$ ipython --no-banner

In [1]: import numpy as np

In [2]: np.set_printoptions(precision=2, suppress=True, linewidth=140, floatmode="fixed")

In [3]: E = np.loadtxt("run7.csv", delimiter=",")

In [4]: print(E)
[[ 0.30  1.00  1.40  1.50 -1.60  0.60  0.30  1.00  1.80  0.00 -0.90 -0.60 -0.20  1.40 -1.00]
 [ 1.20  2.30 -2.00  0.80  0.90 -0.30  0.00 -3.00  0.50 -0.40 -1.70  1.00 -1.80  0.30 -0.90]
 [ 0.10 -0.60  1.10 -0.60 -0.40 -0.70 -0.50 -6.00 -0.80  0.20 -0.20  1.20  2.50 -1.30  0.30]
 [-1.20  0.30 -0.70  0.10  0.40 -1.30 -0.20 -0.50  1.80  0.10 -1.90 -1.50 -1.90  0.10 -1.40]
 [ 1.00  0.60  1.40 -1.30  0.70  1.90 -1.60  3.50  0.50  1.20 -1.20 -0.50 -1.20 -0.40 -0.10]
 [ 0.10  0.30  1.70 -0.30  0.00 -0.30  0.80  8.50 -0.90  1.60 -1.40  0.10 -0.50  2.00 -0.60]
 [ 0.00 -0.30  0.30 -0.30  0.50 -0.90 -0.10  4.50  0.30 -0.70  0.10  0.20  0.10  1.10 -0.80]
 [ 0.50 -0.30 -0.70  0.70  1.40  0.70  1.70 -1.00 -0.30 -0.50  0.20  0.00  2.10 -2.30  0.50]
 [ 0.00  0.20 -0.20 -2.00 -1.60  0.70  1.30  3.00  0.00 -1.60  0.50  0.70 -0.50  0.10 -1.00]]

In [5]: print(round(np.linalg.norm(E, "nuc"), 2))
42.04

In [6]: print(round(float(np.linalg.norm(E) ** 2 / np.linalg.norm(E, 2) ** 2), 2))
1.65

In [7]: def softmax(z):
   ...:     e = np.exp(z - z.max(axis=-1, keepdims=True))
   ...:     return e / e.sum(axis=-1, keepdims=True)
   ...: 

In [8]: print(np.round(softmax(E[2] + -2), 2) + 0)
[0.04 0.02 0.11 0.02 0.03 0.02 0.02 0.00 0.02 0.05 0.03 0.12 0.46 0.01 0.05]

In [9]: att = E @ E.T / np.sqrt(15)

In [10]: print(softmax(att).round(6).argmax(axis=1))
[0 1 2 3 5 5 5 7 5]

In [11]: rng = np.random.default_rng(9096)

In [12]: M2 = E + rng.integers(-2, 3, (9, 1)) @ rng.integers(-2, 3, (1, 15))

In [13]: print(M2)
[[ 4.30  3.00 -2.60  1.50 -5.60  2.60  4.30  1.00 -0.20  4.00  1.10  3.40 -0.20  5.40  3.00]
 [-0.80  1.30  0.00  0.80  2.90 -1.30 -2.00 -3.00  1.50 -2.40 -2.70 -1.00 -1.80 -1.70 -2.90]
 [ 4.10  1.40 -2.90 -0.60 -4.40  1.30  3.50 -6.00 -2.80  4.20  1.80  5.20  2.50  2.70  4.30]
 [-3.20 -0.70  1.30  0.10  2.40 -2.30 -2.20 -0.50  2.80 -1.90 -2.90 -3.50 -1.90 -1.90 -3.40]
 [-1.00 -0.40  3.40 -1.30  2.70  0.90 -3.60  3.50  1.50 -0.80 -2.20 -2.50 -1.20 -2.40 -2.10]
 [ 4.10  2.30 -2.30 -0.30 -4.00  1.70  4.80  8.50 -2.90  5.60  0.60  4.10 -0.50  6.00  3.40]
 [-2.00 -1.30  2.30 -0.30  2.50 -1.90 -2.10  4.50  1.30 -2.70 -0.90 -1.80  0.10 -0.90 -2.80]
 [ 0.50 -0.30 -0.70  0.70  1.40  0.70  1.70 -1.00 -0.30 -0.50  0.20  0.00  2.10 -2.30  0.50]
 [ 0.00  0.20 -0.20 -2.00 -1.60  0.70  1.30  3.00  0.00 -1.60  0.50  0.70 -0.50  0.10 -1.00]]

In [14]: print(np.linalg.matrix_rank(M2 - E, tol=1e-8))
1
